$ python3 -q
>>> import numpy as np
>>> np.set_printoptions(precision=2, suppress=True, linewidth=140, floatmode="fixed")
>>> def rnd(a):
...     return np.round(a, 2) + 0
... 
>>> K = np.array([[-1, 2, -1, 2, -1, 2],
...     [1, -3, 1, -3, 1, -3],
...     [2, 0, 2, 0, 2, 0],
...     [-1, 2, -1, 2, -1, 2],
...     [1, -3, 1, -3, 1, -3],
...     [2, 0, 2, 0, 2, 0]])
>>> # columns 0 and 2 are equal
>>> r0, r1 = K[5], K[2]
>>> r0 @ r0
np.int64(12)
>>> r0 @ r1
np.int64(12)
>>> pr = (r0 @ r1) / (r0 @ r0) * r0
>>> r1 - pr
array([0.00, 0.00, 0.00, 0.00, 0.00, 0.00])
>>> np.linalg.matrix_rank(np.outer(r0, r1))
np.int64(1)
>>> pr
array([2.00, 0.00, 2.00, 0.00, 2.00, 0.00])
>>> rank = np.linalg.matrix_rank(K)
>>> rank
np.int64(2)
>>> null = np.linalg.svd(K)[2][rank:].T
>>> [int(np.linalg.matrix_rank(K[:i])) for i in range(1, len(K) + 1)]
[1, 2, 2, 2, 2, 2]
>>> rnd(K @ null)
array([[0.00, 0.00, 0.00, 0.00],
       [0.00, 0.00, 0.00, 0.00],
       [0.00, 0.00, 0.00, 0.00],
       [0.00, 0.00, 0.00, 0.00],
       [0.00, 0.00, 0.00, 0.00],
       [0.00, 0.00, 0.00, 0.00]])
>>> J = np.load("x.npy")
>>> J
array([[3.00, 2.00],
       [2.00, 3.00]])
>>> # symmetric, so the eigenvalues are real
>>> Q, vecs = np.linalg.qr(J[:, :1])[0], np.linalg.qr(J[:, 1:])[0]
>>> s = np.linalg.svd(Q.T @ vecs, compute_uv=False)
>>> rnd(np.degrees(np.arccos(s.clip(0, 1))))
array([22.62])
>>> ev, vecs = np.linalg.eig(J)
>>> rnd(ev)
array([5.00, 1.00])
>>> rnd(np.sort(np.linalg.eigvals(J @ J)))
array([ 1.00, 25.00])
>>> rnd(np.sort(np.linalg.eigvals(J.T)))
array([1.00, 5.00])
>>> rnd(np.sort(np.linalg.eigvals(np.linalg.inv(J))))
array([0.20, 1.00])
>>> rnd(np.prod(ev))
np.float64(5.0)
>>> r0 = np.array([6, 2, 7])
>>> np.convolve(J[1], r0)
array([12.00, 22.00, 20.00, 21.00])
>>> np.polyval(r0, J[1])
array([35.00, 67.00])
>>> F = np.load("sample19.npy")
>>> F
array([[1.00, 0.50, 0.25],
       [0.50, 1.00, 0.50],
       [0.25, 0.50, 1.00]])
>>> Q, r_ = np.linalg.qr(F)
>>> rnd(Q)
array([[-0.87,  0.49,  0.00],
       [-0.44, -0.78, -0.45],
       [-0.22, -0.39,  0.89]])
>>> Q.shape, r_.shape
((3, 3), (3, 3))
>>> np.allclose(r_.T @ r_, F.T @ F)
True
>>> rnd(np.abs(np.diag(r_)))
array([1.15, 0.73, 0.67])
>>> np.trace(Q @ Q.T)
np.float64(3.0)
>>> r0 = np.array([-2, 1, 2])
>>> rnd(np.correlate(F[2], F[0], "full"))
array([0.06, 0.25, 0.75, 1.00, 1.00])
>>> rnd(np.cross(F[2, :3], F[0, :3]))
array([-0.38,  0.94, -0.38])
>>> rnd(np.polyval(r0, F[2]))
array([2.12, 2.00, 1.00])
>>> B = np.array([[0, 0, -1], [-1, -1, 1], [2, 2, -1]])
>>> np.linalg.matrix_rank(np.vstack([F, B.T]))
np.int64(3)
>>> rnd(np.einsum("ij,ij->i", F, F))
array([1.31, 1.50, 1.31])
>>> F @ B
array([[ 0.00,  0.00, -0.75],
       [ 0.00,  0.00,  0.00],
       [ 1.50,  1.50, -0.75]])
>>> B.T @ F.T
array([[ 0.00,  0.00,  1.50],
       [ 0.00,  0.00,  1.50],
       [-0.75,  0.00, -0.75]])
>>> hat = np.triu(np.array([[3, 2, 0], [3, 3, 0], [3, 2, 0]]), 1) + np.eye(3)
>>> B = hat @ F @ np.linalg.inv(hat)
>>> rnd(np.linalg.det(B))
np.float64(0.56)
>>> hat @ F - F @ hat
array([[ 1.00,  0.00,  1.00],
       [ 0.00, -1.00,  0.00],
       [ 0.00, -0.50,  0.00]])
>>> B
array([[ 2.00, -1.50,  1.25],
       [ 0.50,  0.00,  0.50],
       [ 0.25,  0.00,  1.00]])
>>> np.trace(B), np.trace(F)
(np.float64(3.0), np.float64(3.0))
>>> x0 = np.array([0, 0, 3])
>>> target = B @ x0
>>> target
array([3.75, 1.50, 3.00])
>>> rnd(np.linalg.solve(B, B[:, 1]))
array([0.00, 1.00, 0.00])
>>> rnd(np.linalg.solve(B, target + B[:, 2]))
array([0.00, 0.00, 4.00])
>>> rnd(np.linalg.solve(B, 4 * target))
array([ 0.00,  0.00, 12.00])
>>> rnd(np.linalg.solve(B.T, B[1]))
array([0.00, 1.00, 0.00])
>>> M = np.load("run6.npy")
>>> M
array([[ 5.00,  0.00,  5.00,  1.00,  5.00,  4.00,  0.00, -1.00],
       [ 2.00,  0.00,  4.00,  3.00,  2.00,  2.00, -5.00,  4.00],
       [ 3.00,  4.00,  4.00,  3.00,  4.00,  0.00,  5.00, -3.00],
       [ 0.00,  1.00,  5.00,  4.00,  1.00,  3.00, -2.00,  0.00],
       [ 0.00,  1.00,  3.00,  3.00,  3.00,  1.00, -2.00,  3.00],
       [ 4.00,  2.00,  2.00,  1.00,  4.00,  0.00, -1.00,  0.00],
       [ 0.00,  0.00,  0.00,  0.00,  0.00,  0.00, -1.00, -1.00],
       [ 0.00,  0.00,  0.00,  0.00,  0.00,  0.00, -1.00,  2.00]])
>>> theta = np.radians(137)
>>> r_ = np.eye(8)
>>> r_[4, 4] = r_[1, 1] = np.cos(theta)
>>> r_[4, 1], r_[1, 4] = -np.sin(theta), np.sin(theta)
>>> rnd(r_)
array([[ 1.00,  0.00,  0.00,  0.00,  0.00,  0.00,  0.00,  0.00],
       [ 0.00, -0.73,  0.00,  0.00,  0.68,  0.00,  0.00,  0.00],
       [ 0.00,  0.00,  1.00,  0.00,  0.00,  0.00,  0.00,  0.00],
       [ 0.00,  0.00,  0.00,  1.00,  0.00,  0.00,  0.00,  0.00],
       [ 0.00, -0.68,  0.00,  0.00, -0.73,  0.00,  0.00,  0.00],
       [ 0.00,  0.00,  0.00,  0.00,  0.00,  1.00,  0.00,  0.00],
       [ 0.00,  0.00,  0.00,  0.00,  0.00,  0.00,  1.00,  0.00],
       [ 0.00,  0.00,  0.00,  0.00,  0.00,  0.00,  0.00,  1.00]])
>>> B = M @ r_.T
>>> np.allclose(M @ M.T, B @ B.T)
True
>>> rnd(B)
array([[ 5.00,  3.41,  5.00,  1.00, -3.66,  4.00,  0.00, -1.00],
       [ 2.00,  1.36,  4.00,  3.00, -1.46,  2.00, -5.00,  4.00],
       [ 3.00, -0.20,  4.00,  3.00, -5.65,  0.00,  5.00, -3.00],
       [ 0.00, -0.05,  5.00,  4.00, -1.41,  3.00, -2.00,  0.00],
       [ 0.00,  1.31,  3.00,  3.00, -2.88,  1.00, -2.00,  3.00],
       [ 4.00,  1.27,  2.00,  1.00, -4.29,  0.00, -1.00,  0.00],
       [ 0.00,  0.00,  0.00,  0.00,  0.00,  0.00, -1.00, -1.00],
       [ 0.00,  0.00,  0.00,  0.00,  0.00,  0.00, -1.00,  2.00]])
>>> rnd(np.linalg.det(r_)), rnd(np.trace(r_))
(np.float64(1.0), np.float64(4.54))
>>> np.allclose(np.linalg.norm(M, axis=1), np.linalg.norm(B, axis=1))
True
